In [1]: import numpy as np

In [2]: from numpy import linalg as LA

In [3]: np.set_printoptions(suppress=True, linewidth=120)

In [4]: tidy = lambda a: np.round(a, 3) + 0

In [5]: M = np.loadtxt("sample13.csv", delimiter=",")

In [6]: M
Out[6]: 
array([[-1.069,  3.982, -0.243, -0.403,  4.072,  0.219, -1.565, -1.852,  0.139,  1.554],
       [ 2.887, -0.331, -1.283,  2.975,  0.698,  0.105, -2.302,  2.387,  2.724,  0.344],
       [-1.903, -0.625, -1.699,  2.6  , -0.961,  1.585,  2.356, -3.001,  2.083,  3.133],
       [ 1.825, -0.672,  1.793,  2.162,  1.786, -4.327,  0.634, -3.177, -2.368,  2.667],
       [-1.788, -4.203, -0.648, -2.836,  2.364,  2.636, -0.932,  2.164,  2.46 ,  1.933],
       [-1.62 , -1.514, -0.754,  3.143,  4.371,  3.834,  0.34 ,  0.697, -4.159, -2.343],
       [-1.264, -1.623, -3.143, -0.81 ,  1.364, -2.374,  3.864,  3.118, -0.54 , -3.103],
       [-3.112, -0.374,  2.282,  3.155, -0.527, -3.233, -0.354,  3.097, -2.367,  2.902]])

In [7]: rng = np.random.default_rng(23393)

In [8]: M2 = M + rng.integers(-2, 3, (8, 7)) @ rng.integers(-2, 3, (7, 10))

In [9]: tidy(M2)
Out[9]: 
array([[ -2.069,   2.982,  -3.243,  -5.403,   7.072,   1.219,   2.435,  -4.852,   1.139,  -0.446],
       [  4.887,  14.669,   0.717,  -3.025,   3.698,   7.105, -11.302,  -0.613,   0.724,   0.344],
       [  3.097,   6.375,  -3.699,   4.6  ,  -3.961,   2.585,  -1.644,  -6.001,  -5.917,  14.133],
       [  5.825,   4.328,  -2.207,  -0.838,   6.786,  -4.327,  -5.366, -10.177,   1.632,   2.667],
       [ -6.788,  -9.203,   1.352,  -6.836,   1.364,  -0.364,   1.068,   1.164,   2.46 ,  -1.067],
       [ -5.62 ,  -0.514,   0.246,  -1.857,   5.371,   3.834,   1.34 ,  -2.303,  -8.159,  -0.343],
       [ -2.264,  -0.623,   5.857,   5.19 ,  -6.636,  -3.374,   9.864,  11.118,  -0.54 ,  -4.103],
       [-12.112,  -3.374,   6.282,  -0.845,  -2.527,  -6.233,   4.646,   1.097, -12.367,   9.902]])

In [10]: tidy(LA.svd(M2 - M, compute_uv=False))
Out[10]: array([27.486, 20.781, 18.449, 13.261,  5.373,  4.314,  2.442,  0.   ])

In [11]: LA.matrix_rank(M2 - M, tol=1e-8)
Out[11]: np.int64(7)

In [12]: np.abs(M2 - M).sum(axis=1)
Out[12]: array([24., 49., 46., 38., 26., 22., 41., 49.])

In [13]: W = np.array([[5, 0, 5],
    ...:     [3, 4, 1],
    ...:     [3, 4, 1],
    ...:     [5, 3, 0],
    ...:     [1, 3, 2],
    ...:     [5, 0, 1],
    ...:     [4, 1, 3],
    ...:     [1, 3, 2],
    ...:     [1, 2, 3],
    ...:     [3, 3, 3]])

In [14]: b = np.array([-1, 2, -4])

In [15]: act = np.maximum(M @ W + b, 0)

In [16]: (act > 0).mean(axis=0)
Out[16]: array([0.625, 0.75 , 0.5  ])

In [17]: LA.matrix_rank(act)
Out[17]: np.int64(3)

In [18]: W2 = np.array([[-1, 0, 2], [1, 0, -2], [0, 1, -1]])

In [19]: W @ W2
Out[19]: 
array([[-5,  5,  5],
       [ 1,  1, -3],
       [ 1,  1, -3],
       [-2,  0,  4],
       [ 2,  2, -6],
       [-5,  1,  9],
       [-3,  3,  3],
       [ 2,  2, -6],
       [ 1,  3, -5],
       [ 0,  3, -3]])

In [20]: print((act @ W2).round(6).argmax(axis=1))
[0 1 2 0 1 2 0 0]

In [21]: r0 = np.array([2, 2, 2])

In [22]: tidy(np.convolve(M[5], r0))
Out[22]: array([ -3.24 ,  -6.268,  -7.776,   1.75 ,  13.52 ,  22.696,  17.09 ,   9.742,  -6.244, -11.61 , -13.004,  -4.686])

In [23]: tidy(np.cross(M[5, :3], M[6, :3]))
Out[23]: array([ 3.535, -4.139,  0.716])

In [24]: G = M.T @ M

In [25]: LA.matrix_rank(G)
Out[25]: np.int64(8)

In [26]: tidy(np.trace(G)), tidy((M ** 2).sum())
Out[26]: (np.float64(428.794), np.float64(428.794))

In [27]: np.allclose(G, G.T)
Out[27]: True

In [28]: tidy(np.diag(G))
Out[28]: array([33.533, 39.54 , 23.881, 48.979, 48.014, 59.03 , 29.741, 52.709, 46.629, 46.738])

In [29]: J = np.load("case7.npy")

In [30]: J
Out[30]: 
array([[4., 1., 1., 1., 1., 1., 1., 1., 1.],
       [1., 4., 1., 1., 1., 1., 1., 1., 1.],
       [1., 1., 4., 1., 1., 1., 1., 1., 1.],
       [1., 1., 1., 4., 1., 1., 1., 1., 1.],
       [1., 1., 1., 1., 4., 1., 1., 1., 1.],
       [1., 1., 1., 1., 1., 4., 1., 1., 1.],
       [1., 1., 1., 1., 1., 1., 4., 1., 1.],
       [1., 1., 1., 1., 1., 1., 1., 4., 1.],
       [1., 1., 1., 1., 1., 1., 1., 1., 4.]])

In [31]: np.sort(np.abs(np.fft.fft(J[0]))), tidy(np.sort(LA.svd(J, compute_uv=False)))
Out[31]: 
(array([ 3.,  3.,  3.,  3.,  3.,  3.,  3.,  3., 12.]),
 array([ 3.,  3.,  3.,  3.,  3.,  3.,  3.,  3., 12.]))

In [32]: J @ (-1.0) ** np.arange(9)
Out[32]: array([ 4., -2.,  4., -2.,  4., -2.,  4., -2.,  4.])

In [33]: J @ np.ones(9)
Out[33]: array([12., 12., 12., 12., 12., 12., 12., 12., 12.])

In [34]: np.allclose(J @ J.T, J.T @ J)
Out[34]: True

In [35]: np.fft.fft(J[0])
Out[35]: array([12.+0.j,  3.+0.j,  3.+0.j,  3.+0.j,  3.+0.j,  3.+0.j,  3.+0.j,  3.+0.j,  3.+0.j])

In [36]: (J @ J)[0]
Out[36]: array([24., 15., 15., 15., 15., 15., 15., 15., 15.])

In [37]: th = np.radians(36)

In [38]: Rm = np.eye(9)

In [39]: Rm[0, 0] = Rm[3, 3] = np.cos(th)

In [40]: Rm[0, 3], Rm[3, 0] = -np.sin(th), np.sin(th)

In [41]: tidy(Rm)
Out[41]: 
array([[ 0.809,  0.   ,  0.   , -0.588,  0.   ,  0.   ,  0.   ,  0.   ,  0.   ],
       [ 0.   ,  1.   ,  0.   ,  0.   ,  0.   ,  0.   ,  0.   ,  0.   ,  0.   ],
       [ 0.   ,  0.   ,  1.   ,  0.   ,  0.   ,  0.   ,  0.   ,  0.   ,  0.   ],
       [ 0.588,  0.   ,  0.   ,  0.809,  0.   ,  0.   ,  0.   ,  0.   ,  0.   ],
       [ 0.   ,  0.   ,  0.   ,  0.   ,  1.   ,  0.   ,  0.   ,  0.   ,  0.   ],
       [ 0.   ,  0.   ,  0.   ,  0.   ,  0.   ,  1.   ,  0.   ,  0.   ,  0.   ],
       [ 0.   ,  0.   ,  0.   ,  0.   ,  0.   ,  0.   ,  1.   ,  0.   ,  0.   ],
       [ 0.   ,  0.   ,  0.   ,  0.   ,  0.   ,  0.   ,  0.   ,  1.   ,  0.   ],
       [ 0.   ,  0.   ,  0.   ,  0.   ,  0.   ,  0.   ,  0.   ,  0.   ,  1.   ]])

In [42]: M2 = J @ Rm.T

In [43]: tidy(M2)
Out[43]: 
array([[ 2.648,  1.   ,  1.   ,  3.16 ,  1.   ,  1.   ,  1.   ,  1.   ,  1.   ],
       [ 0.221,  4.   ,  1.   ,  1.397,  1.   ,  1.   ,  1.   ,  1.   ,  1.   ],
       [ 0.221,  1.   ,  4.   ,  1.397,  1.   ,  1.   ,  1.   ,  1.   ,  1.   ],
       [-1.542,  1.   ,  1.   ,  3.824,  1.   ,  1.   ,  1.   ,  1.   ,  1.   ],
       [ 0.221,  1.   ,  1.   ,  1.397,  4.   ,  1.   ,  1.   ,  1.   ,  1.   ],
       [ 0.221,  1.   ,  1.   ,  1.397,  1.   ,  4.   ,  1.   ,  1.   ,  1.   ],
       [ 0.221,  1.   ,  1.   ,  1.397,  1.   ,  1.   ,  4.   ,  1.   ,  1.   ],
       [ 0.221,  1.   ,  1.   ,  1.397,  1.   ,  1.   ,  1.   ,  4.   ,  1.   ],
       [ 0.221,  1.   ,  1.   ,  1.397,  1.   ,  1.   ,  1.   ,  1.   ,  4.   ]])

In [44]: tidy(LA.svd(J, compute_uv=False)), tidy(LA.svd(M2, compute_uv=False))
Out[44]: 
(array([12.,  3.,  3.,  3.,  3.,  3.,  3.,  3.,  3.]),
 array([12.,  3.,  3.,  3.,  3.,  3.,  3.,  3.,  3.]))

In [45]: arr = np.load("a.npy")

In [46]: arr
Out[46]: 
array([[-1,  0,  0,  0,  0,  0],
       [ 0,  1,  0,  0,  0,  0],
       [-2,  2,  0,  0,  0,  0],
       [ 0,  0, -1,  0,  0,  0],
       [ 0,  0,  0,  1,  0,  0],
       [ 0,  0, -2,  2,  0,  0],
       [ 0,  0,  0,  0, -1,  0],
       [ 0,  0,  0,  0,  0,  1],
       [ 0,  0,  0,  0, -2,  2]])

In [47]: hat = arr @ LA.solve(arr.T @ arr, arr.T)

In [48]: np.allclose(hat @ hat, hat)
Out[48]: True

In [49]: x0 = np.array([0, 2, -2, -2, 2, 2])

In [50]: np.einsum("ij,j->i", arr, x0)
Out[50]: array([ 0,  2,  4,  2, -2,  0, -2,  2,  0])

In [51]: print(np.sign((arr @ x0).round(6)))
[ 0  1  1  1 -1  0 -1  1  0]

In [52]: LA.norm(arr @ x0) <= LA.norm(arr, 2) * LA.norm(x0) + 1e-9
Out[52]: np.True_

In [53]: print(arr @ np.ones(6))
[-1.  1.  0. -1.  1.  0. -1.  1.  0.]

In [54]: arr @ np.eye(6)[4]
Out[54]: array([ 0.,  0.,  0.,  0.,  0.,  0., -1.,  0., -2.])

In [55]: (arr @ x0).argmax()
Out[55]: np.int64(2)
